% ipython --no-banner

In [1]: import numpy as np

In [2]: np.set_printoptions(precision=1, suppress=True, linewidth=100, floatmode="fixed")

In [3]: mat = np.loadtxt("mat.csv", delimiter=",")

In [4]: mat
Out[4]: 
array([[  1.0,  -1.0,   1.0,  -1.0],
       [  1.0,   0.0,   0.0,   0.0],
       [  1.0,   1.0,   1.0,   1.0],
       [  1.0,   2.0,   4.0,   8.0],
       [  1.0,   3.0,   9.0,  27.0],
       [  1.0,   4.0,  16.0,  64.0],
       [  1.0,   5.0,  25.0, 125.0]])

In [5]: proj = mat @ np.linalg.solve(mat.T @ mat, mat.T)

In [6]: np.round(proj @ mat[:, 3], 1) + 0
Out[6]: array([ -1.0,   0.0,   1.0,   8.0,  27.0,  64.0, 125.0])

In [7]: round(np.trace(proj), 1)
Out[7]: np.float64(4.0)

In [8]: np.allclose(proj @ proj, proj)
Out[8]: True

In [9]: vec = np.array([4, 8, 8, 3])

In [10]: rhs = mat @ vec

In [11]: np.linalg.lstsq(mat, rhs)[0]
Out[11]: array([4.0, 8.0, 8.0, 3.0])

In [12]: np.round(np.linalg.pinv(mat) @ mat, 1) + 0
Out[12]: 
array([[1.0, 0.0, 0.0, 0.0],
       [0.0, 1.0, 0.0, 0.0],
       [0.0, 0.0, 1.0, 0.0],
       [0.0, 0.0, 0.0, 1.0]])

In [13]: rng = np.random.default_rng(8422)

In [14]: rhs = rhs + 0.3 * rng.normal(size=7)

In [15]: rhs
Out[15]: array([  1.6,   4.2,  23.2,  75.6, 180.9, 355.7, 619.0])

In [16]: c, *_ = np.linalg.lstsq(mat, rhs)

In [17]: c
Out[17]: array([4.3, 7.7, 8.0, 3.0])

In [18]: [round(float(np.linalg.norm(np.linalg.solve(mat.T @ mat + lam * np.eye(4), mat.T @ rhs))), 2) for lam in (0, 1, 10, 100)]
Out[18]: [12.3, 11.72, 9.64, 5.68]

In [19]: G = mat.T @ mat

In [20]: G
Out[20]: 
array([[    7.0,    14.0,    56.0,   224.0],
       [   14.0,    56.0,   224.0,   980.0],
       [   56.0,   224.0,   980.0,  4424.0],
       [  224.0,   980.0,  4424.0, 20516.0]])

In [21]: np.allclose(G, G.T)
Out[21]: True

In [22]: np.diag(G)
Out[22]: array([    7.0,    56.0,   980.0, 20516.0])

In [23]: np.trace(G), (mat ** 2).sum()
Out[23]: (np.float64(21559.0), np.float64(21559.0))

In [24]: np.linalg.matrix_rank(G)
Out[24]: np.int64(4)

In [25]: U, s, VT = np.linalg.svd(mat)

In [26]: s
Out[26]: array([146.7,   5.8,   1.7,   1.3])

In [27]: B = U[:, :1] @ np.diag(s[:1]) @ VT[:1]

In [28]: np.round(np.linalg.norm(mat - B) / np.linalg.norm(mat), 1)
Out[28]: np.float64(0.0)

In [29]: np.round(np.abs(mat - B).max(), 1)
Out[29]: np.float64(3.0)

In [30]: round(np.linalg.norm(mat - B, 2), 1), np.round(s[1], 1)
Out[30]: (np.float64(5.8), np.float64(5.8))

In [31]: np.linalg.cond(mat) > 100
Out[31]: np.True_

In [32]: round(np.log10(np.linalg.cond(mat)))
Out[32]: 2

In [33]: [round(float(x), 1) for x in np.linalg.svd(mat, compute_uv=False)[:3]]
Out[33]: [146.7, 5.8, 1.7]

In [34]: K = np.array([[3.1, 6.4, 3.3, 3.7], [-4.9, -2.7, 0.1, 7.8], [2.7, -0.4, -8.0, 2.8]])

In [35]: vec = np.array([-2, 3, 1, -1])

In [36]: (K @ vec).argmax()
Out[36]: np.int64(0)

In [37]: np.sign((K @ vec).round(6))
Out[37]: array([ 1.0, -1.0, -1.0])

In [38]: K @ vec
Out[38]: array([ 12.6,  -6.0, -17.4])

In [39]: K.mean(axis=0)
Out[39]: array([ 0.3,  1.1, -1.5,  4.8])

In [40]: np.round(np.linalg.norm(K), 1)
Out[40]: np.float64(15.7)

In [41]: np.count_nonzero(K)
Out[41]: np.int64(12)

In [42]: np.linalg.svd(K, compute_uv=False)
Out[42]: array([10.0,  9.0,  8.1])

In [43]: np.unravel_index(np.abs(K).argmax(), K.shape)
Out[43]: (np.int64(2), np.int64(2))

In [44]: np.linalg.matrix_rank(K)
Out[44]: np.int64(3)

In [45]: K.sum(axis=0)
Out[45]: array([ 0.9,  3.3, -4.6, 14.3])

In [46]: B = K / np.linalg.norm(K, axis=1, keepdims=True)

In [47]: G = B @ B.T

In [48]: (np.abs(G) > 0.9).astype(int)
Out[48]: 
array([[1, 0, 0],
       [0, 1, 0],
       [0, 0, 1]])

In [49]: round(float(np.degrees(np.arccos(np.clip(G[2, 0], -1, 1)))), 1)
Out[49]: 97.6

In [50]: np.argwhere(np.triu(np.abs(G) > 0.95, 1))
Out[50]: array([], shape=(0, 2), dtype=int64)

In [51]: G[2]
Out[51]: array([-0.1,  0.1,  1.0])

In [52]: (G - 2 * np.eye(3)).round(6).argmax(axis=1)
Out[52]: array([1, 2, 1])
